In [1]: import numpy as np

In [2]: np.set_printoptions(precision=3, suppress=True, linewidth=120)

In [3]: m1 = np.loadtxt("w.csv", delimiter=",")

In [4]: m1
Out[4]: 
array([[ 0.3, -1. , -1.7,  0.6,  0. ,  0. ,  0.7,  1.5,  1.2],
       [ 0.9,  1. ,  1.1, -0.2, -0.8,  1.4, -0.4,  0.9, -1.7],
       [-0.9,  1. ,  2.3, -0.4,  0.4,  0.3,  0.4,  1.5, -0.9],
       [ 6.6, -0.3,  2.2,  1.3,  1.4, -0.8,  0. , -1.7, -0.5],
       [-4.5, -1. , -0.2,  0.4,  0.5, -0.2, -1.5, -0.7,  0.3],
       [ 0. ,  0.6,  0.7,  0.5, -1. ,  1.5, -1.5, -1.1, -0.7],
       [-0.9,  0.1, -1.1, -0.5, -0.1,  0.1,  0.3,  0.5, -0.5],
       [ 2.7, -0.8, -0.2,  0. , -0.9, -1.6, -0.4,  0.5, -0.9],
       [ 2.1,  1.5,  1.4, -0.5, -0.6, -1.7,  0.7,  1.4,  0.9],
       [ 4.2,  1. ,  0.4, -0.4, -0.3,  1.3, -0.5,  1.6, -1.8],
       [-3. , -0.9,  0.1,  0.7,  0.1,  1.4,  0.9, -0.9,  0.6],
       [ 4.2, -1. ,  1.5, -1. ,  2.4,  0.5, -0.2,  0.3, -0.6],
       [-1.2,  0.3, -0.4,  0.8,  0.9,  0.4, -0.1, -2.9,  0.1]])

In [5]: x = np.array([1, 5, 2, 7, 3, 1, 1, 0, 9])

In [6]: y = m1 @ x

In [7]: np.round(np.linalg.solve(m1.T @ m1, m1.T @ y), 3) + 0
Out[7]: array([1., 5., 2., 7., 3., 1., 1., 0., 9.])

In [8]: np.round(np.linalg.pinv(m1) @ m1, 3) + 0
Out[8]: 
array([[1., 0., 0., 0., 0., 0., 0., 0., 0.],
       [0., 1., 0., 0., 0., 0., 0., 0., 0.],
       [0., 0., 1., 0., 0., 0., 0., 0., 0.],
       [0., 0., 0., 1., 0., 0., 0., 0., 0.],
       [0., 0., 0., 0., 1., 0., 0., 0., 0.],
       [0., 0., 0., 0., 0., 1., 0., 0., 0.],
       [0., 0., 0., 0., 0., 0., 1., 0., 0.],
       [0., 0., 0., 0., 0., 0., 0., 1., 0.],
       [0., 0., 0., 0., 0., 0., 0., 0., 1.]])

In [9]: y
Out[9]: array([  7.6, -10. ,  -0.3,  17.5,  -4.6,  -1.4, -10.5, -14.5,  14.2,  -9.1,   5.6,  -2.7,   9. ])

In [10]: rng = np.random.default_rng(1500)

In [11]: y = y + 0.1 * rng.normal(size=13)

In [12]: y
Out[12]: 
array([  7.656,  -9.804,  -0.113,  17.6  ,  -4.595,  -1.441, -10.577, -14.785,  14.135,  -9.24 ,   5.578,  -2.776,
         9.099])

In [13]: b, *_ = np.linalg.lstsq(m1, y)

In [14]: np.round(m1.T @ (y - m1 @ b), 3) + 0
Out[14]: array([0., 0., 0., 0., 0., 0., 0., 0., 0.])

In [15]: hat = m1 @ np.linalg.solve(m1.T @ m1, m1.T)

In [16]: np.round(np.linalg.eigvalsh(hat), 3) + 0
Out[16]: array([0., 0., 0., 0., 1., 1., 1., 1., 1., 1., 1., 1., 1.])

In [17]: np.diag(hat)
Out[17]: array([0.815, 0.367, 0.753, 0.865, 0.829, 0.687, 0.299, 0.781, 0.71 , 0.585, 0.753, 0.912, 0.643])

In [18]: np.allclose(hat @ hat, hat)
Out[18]: True

In [19]: np.round(hat @ m1[:, 0], 3) + 0
Out[19]: array([ 0.3,  0.9, -0.9,  6.6, -4.5,  0. , -0.9,  2.7,  2.1,  4.2, -3. ,  4.2, -1.2])

In [20]: data = np.loadtxt("m.csv", delimiter=",")

In [21]: data
Out[21]: 
array([[ -9.065,   0.809,   8.583,   0.419,  -0.866,  -7.015,   4.281,  11.424,  -6.983, -10.212,  -7.017,   1.488,
          8.516,  -3.335],
       [ -5.309,   6.324,   8.129,  -2.718,  -2.683,  -1.347,   4.137,   9.132,   3.32 ,  -0.613,   2.206,   1.187,
         -7.275,   3.327],
       [  9.557, -12.062, -15.03 ,   5.378,   5.107,   2.117,  -7.546, -16.452,  -6.823,   0.325,  -4.804,  -1.783,
         14.722,  -6.657],
       [ -2.436,  -6.067,  -1.038,   3.437,   2.114,  -4.873,  -0.473,   0.473,  -9.916,  -8.591,  -8.782,   0.117,
         15.772,  -6.634],
       [  1.521,   1.55 ,  -0.605,  -0.948,  -0.494,   2.136,  -0.338,  -1.202,   3.409,   3.456,   3.199,  -0.296,
         -5.29 ,   2.228],
       [  7.835,  -7.542, -10.965,   3.266,   3.271,   2.906,  -5.473, -12.437,  -2.687,   2.4  ,  -1.365,  -1.453,
          7.121,  -3.318],
       [  9.589,   2.47 ,  -7.474,  -2.141,  -0.289,   9.161,  -3.749, -10.674,  11.657,  14.15 ,  11.204,  -1.395,
        -16.378,   6.633],
       [  6.354,  -8.035, -10.019,   3.607,   3.389,   1.44 ,  -5.081, -11.012,  -4.644,   0.156,  -3.186,  -1.193,
          9.828,  -4.559],
       [ -5.417,  13.474,  11.982,  -6.557,  -5.4  ,   2.109,   5.934,  12.011,  12.635,   6.404,  10.217,   1.141,
        -22.785,   9.834],
       [ -0.193,  -1.081,  -0.41 ,   0.6  ,   0.394,  -0.698,  -0.162,  -0.192,  -1.621,  -1.386,  -1.407,   0.044,
          2.54 ,  -1.068],
       [-10.776,  -1.931,   8.869,   2.026,   0.038,  -9.784,   4.423,  12.383, -12.103, -14.991, -11.586,   1.682,
         16.461,  -6.59 ]])

In [22]: Uu, sig, Vh = np.linalg.svd(data)

In [23]: sig
Out[23]: array([67.321, 58.172,  0.306,  0.273,  0.207,  0.184,  0.142,  0.109,  0.098,  0.037,  0.029])

In [24]: Y = Uu[:, :2] @ np.diag(sig[:2]) @ Vh[:2]

In [25]: round(np.linalg.norm(data - Y) / np.linalg.norm(data), 3)
Out[25]: np.float64(0.006)

In [26]: round(np.linalg.norm(data) ** 2 / np.linalg.norm(data, 2) ** 2, 3)
Out[26]: np.float64(1.747)

In [27]: round(float(np.linalg.norm(data[6] - data[0])), 3)
Out[27]: 58.568

In [28]: np.round(np.linalg.norm(data, "nuc"), 3)
Out[28]: np.float64(126.878)

In [29]: np.round(np.linalg.norm(data, 1), 3), round(np.linalg.norm(data, np.inf), 3)
Out[29]: (np.float64(126.688), np.float64(125.9))

In [30]: round(np.linalg.norm(data, 2), 3)
Out[30]: np.float64(67.321)

In [31]: round(float(data[6] @ data[0]), 3)
Out[31]: -820.167

In [32]: np.linalg.norm(data, axis=1)
Out[32]: array([25.369, 18.244, 34.406, 25.027,  8.898, 23.057, 33.857, 23.011, 39.15 ,  4.07 , 35.971])

In [33]: np.linalg.norm(data, axis=1).argmax()
Out[33]: np.int64(8)
